In [1]: import numpy as np

In [2]: import numpy.linalg as la

In [3]: np.set_printoptions(precision=2, suppress=True, linewidth=140, floatmode="fixed")

In [4]: def rd(a):
   ...:     return np.round(a, 2) + 0
   ...: 

In [5]: K = np.load("case11.npy")

In [6]: K
Out[6]: 
array([[6.00, 1.00, 1.00, 1.00],
       [1.00, 6.00, 1.00, 1.00],
       [1.00, 1.00, 6.00, 1.00],
       [1.00, 1.00, 1.00, 6.00]])

In [7]: # symmetric, so the eigenvalues are real

In [8]: Lm = la.cholesky(K)

In [9]: rd(np.prod(np.diag(Lm)) ** 2), rd(la.det(K))
Out[9]: (np.float64(1125.0), np.float64(1125.0))

In [10]: w, vecs = la.eig(K)

In [11]: rd(np.sort(la.eigvals(K @ K)))
Out[11]: array([25.00, 25.00, 25.00, 81.00])

In [12]: rd(K @ vecs[:, 0] - w[0] * vecs[:, 0])
Out[12]: array([0.00, 0.00, 0.00, 0.00])

In [13]: rd(np.prod(w))
Out[13]: np.float64(1125.0)

In [14]: rd(np.sort(la.eigvals(K.T)))
Out[14]: array([5.00, 5.00, 5.00, 9.00])

In [15]: A2 = la.inv(K)

In [16]: rd(la.cond(K))
Out[16]: np.float64(1.8)

In [17]: np.allclose(A2, K.T)
Out[17]: False

In [18]: rd(A2)
Out[18]: 
array([[ 0.18, -0.02, -0.02, -0.02],
       [-0.02,  0.18, -0.02, -0.02],
       [-0.02, -0.02,  0.18, -0.02],
       [-0.02, -0.02, -0.02,  0.18]])

In [19]: rd(K @ A2)
Out[19]: 
array([[1.00, 0.00, 0.00, 0.00],
       [0.00, 1.00, 0.00, 0.00],
       [0.00, 0.00, 1.00, 0.00],
       [0.00, 0.00, 0.00, 1.00]])

In [20]: rd(la.slogdet(K)[0])
Out[20]: np.float64(1.0)

In [21]: rd(la.det(K) * la.det(A2))
Out[21]: np.float64(1.0)

In [22]: (np.abs(A2) > 1e-9).astype(int)
Out[22]: 
array([[1, 1, 1, 1],
       [1, 1, 1, 1],
       [1, 1, 1, 1],
       [1, 1, 1, 1]])

In [23]: rng = np.random.default_rng(988182)

In [24]: A2 = K + rng.integers(-2, 3, (4, 1)) @ rng.integers(-2, 3, (1, 4))

In [25]: A2
Out[25]: 
array([[ 4.00,  1.00,  1.00, -1.00],
       [-1.00,  6.00,  1.00, -1.00],
       [ 0.00,  1.00,  6.00,  0.00],
       [ 2.00,  1.00,  1.00,  7.00]])

In [26]: A2 - K
Out[26]: 
array([[-2.00,  0.00,  0.00, -2.00],
       [-2.00,  0.00,  0.00, -2.00],
       [-1.00,  0.00,  0.00, -1.00],
       [ 1.00,  0.00,  0.00,  1.00]])

In [27]: la.matrix_rank(A2 - K, tol=1e-8)
Out[27]: np.int64(1)

In [28]: rd(la.svd(A2 - K, compute_uv=False))
Out[28]: array([4.47, 0.00, 0.00, 0.00])

In [29]: x0 = np.ones(4)

In [30]: for _ in range(5):
    ...:     x0 = K @ x0
    ...:     x0 /= la.norm(x0)
    ...:     print(round(x0 @ K @ x0, 2))
    ...: 
9.0
9.0
9.0
9.0
9.0

In [31]: x0
Out[31]: array([0.50, 0.50, 0.50, 0.50])

In [32]: rd(la.eigvalsh(K)[-1])
Out[32]: np.float64(9.0)

In [33]: F = np.loadtxt("sample9.csv", delimiter=",")

In [34]: rd(F)
Out[34]: 
array([[ 0.98, -0.02,  0.02, -0.02, -0.02, -0.07, -0.02,  0.07, -0.12,  0.02,  0.12, -0.07],
       [-0.02,  0.98,  0.02, -0.02, -0.02, -0.07, -0.02,  0.07, -0.12,  0.02,  0.12, -0.07],
       [ 0.02,  0.02,  0.98,  0.02,  0.02,  0.07,  0.02, -0.07,  0.12, -0.02, -0.12,  0.07],
       [-0.02, -0.02,  0.02,  0.98, -0.02, -0.07, -0.02,  0.07, -0.12,  0.02,  0.12, -0.07],
       [-0.02, -0.02,  0.02, -0.02,  0.98, -0.07, -0.02,  0.07, -0.12,  0.02,  0.12, -0.07],
       [-0.07, -0.07,  0.07, -0.07, -0.07,  0.79, -0.07,  0.21, -0.36,  0.07,  0.36, -0.21],
       [-0.02, -0.02,  0.02, -0.02, -0.02, -0.07,  0.98,  0.07, -0.12,  0.02,  0.12, -0.07],
       [ 0.07,  0.07, -0.07,  0.07,  0.07,  0.21,  0.07,  0.79,  0.36, -0.07, -0.36,  0.21],
       [-0.12, -0.12,  0.12, -0.12, -0.12, -0.36, -0.12,  0.36,  0.40,  0.12,  0.60, -0.36],
       [ 0.02,  0.02, -0.02,  0.02,  0.02,  0.07,  0.02, -0.07,  0.12,  0.98, -0.12,  0.07],
       [ 0.12,  0.12, -0.12,  0.12,  0.12,  0.36,  0.12, -0.36,  0.60, -0.12,  0.40,  0.36],
       [-0.07, -0.07,  0.07, -0.07, -0.07, -0.21, -0.07,  0.21, -0.36,  0.07,  0.36,  0.79]])

In [35]: labels = rng.permutation(12)

In [36]: labels
Out[36]: array([11,  0,  3,  4, 10,  5,  7,  2,  9,  1,  8,  6])

In [37]: A2 = F[labels][:, labels]

In [38]: rd(A2)
Out[38]: 
array([[ 0.79, -0.07, -0.07, -0.07,  0.36, -0.21,  0.21,  0.07,  0.07, -0.07, -0.36, -0.07],
       [-0.07,  0.98, -0.02, -0.02,  0.12, -0.07,  0.07,  0.02,  0.02, -0.02, -0.12, -0.02],
       [-0.07, -0.02,  0.98, -0.02,  0.12, -0.07,  0.07,  0.02,  0.02, -0.02, -0.12, -0.02],
       [-0.07, -0.02, -0.02,  0.98,  0.12, -0.07,  0.07,  0.02,  0.02, -0.02, -0.12, -0.02],
       [ 0.36,  0.12,  0.12,  0.12,  0.40,  0.36, -0.36, -0.12, -0.12,  0.12,  0.60,  0.12],
       [-0.21, -0.07, -0.07, -0.07,  0.36,  0.79,  0.21,  0.07,  0.07, -0.07, -0.36, -0.07],
       [ 0.21,  0.07,  0.07,  0.07, -0.36,  0.21,  0.79, -0.07, -0.07,  0.07,  0.36,  0.07],
       [ 0.07,  0.02,  0.02,  0.02, -0.12,  0.07, -0.07,  0.98, -0.02,  0.02,  0.12,  0.02],
       [ 0.07,  0.02,  0.02,  0.02, -0.12,  0.07, -0.07, -0.02,  0.98,  0.02,  0.12,  0.02],
       [-0.07, -0.02, -0.02, -0.02,  0.12, -0.07,  0.07,  0.02,  0.02,  0.98, -0.12, -0.02],
       [-0.36, -0.12, -0.12, -0.12,  0.60, -0.36,  0.36,  0.12,  0.12, -0.12,  0.40, -0.12],
       [-0.07, -0.02, -0.02, -0.02,  0.12, -0.07,  0.07,  0.02,  0.02, -0.02, -0.12,  0.98]])

In [39]: np.allclose(A2, F)
Out[39]: False

In [40]: rd(la.det(A2)), rd(la.det(F[labels]))
Out[40]: (np.float64(-1.0), np.float64(-1.0))

In [41]: np.trace(A2)
Out[41]: np.float64(10.0)

In [42]: rd(np.diag(A2))
Out[42]: array([0.79, 0.98, 0.98, 0.98, 0.40, 0.79, 0.79, 0.98, 0.98, 0.98, 0.40, 0.98])
